$ python -q
>>> import numpy as np
>>> from numpy import linalg as LA
>>> np.set_printoptions(suppress=True, linewidth=100)
>>> data = np.load("w.npy")
>>> data
array([[ 1,  0,  0],
       [-3,  1,  0],
       [ 2,  2,  1]])
>>> np.unravel_index(np.abs(data).argmax(), data.shape)
(np.int64(1), np.int64(0))
>>> data.shape
(3, 3)
>>> np.count_nonzero(data)
np.int64(6)
>>> np.round(LA.svd(data, compute_uv=False), 2)
array([3.81, 2.35, 0.11])
>>> LA.matrix_rank(data)
np.int64(3)
>>> np.diff(data, axis=0)
array([[-4,  1,  0],
       [ 5,  1,  1]])
>>> data.sum(axis=1)
array([ 1, -2,  5])
>>> M2 = data / LA.norm(data, axis=1, keepdims=True)
>>> C2 = M2 @ M2.T
>>> (np.abs(C2) > 0.9).astype(int)
array([[1, 1, 0],
       [1, 1, 0],
       [0, 0, 1]])
>>> C2[0].round(2)
array([ 1.  , -0.95,  0.67])
>>> (C2 - 2 * np.eye(3)).round(6).argmax(axis=1)
array([2, 2, 0])
>>> f = np.array([1, 3, 3])
>>> M2 = data + np.outer(f, np.eye(3)[2])
>>> M2
array([[ 1.,  0.,  1.],
       [-3.,  1.,  3.],
       [ 2.,  2.,  4.]])
>>> LA.matrix_rank(M2 - data)
np.int64(1)
>>> LA.matrix_rank(LA.inv(M2) - LA.inv(data), tol=1e-8)
np.int64(1)
>>> x = np.array([1, 1, -2])
>>> rhs = M2 @ x
>>> rhs
array([-1., -8., -4.])
>>> np.round(LA.solve(M2, rhs + M2[:, 1]), 2)
array([ 1.,  2., -2.])
>>> f = np.array([2, 2, 3]) + 0.5
>>> feats = np.eye(3) - 2 * np.outer(f, f) / (f @ f)
>>> feats.round(2)
array([[ 0.49, -0.51, -0.71],
       [-0.51,  0.49, -0.71],
       [-0.71, -0.71,  0.01]])
>>> # symmetric, so the eigenvalues are real
>>> [round(float(LA.det(feats[:i, :i])), 2) + 0 for i in range(1, 4)]
[0.49, -0.01, -1.0]
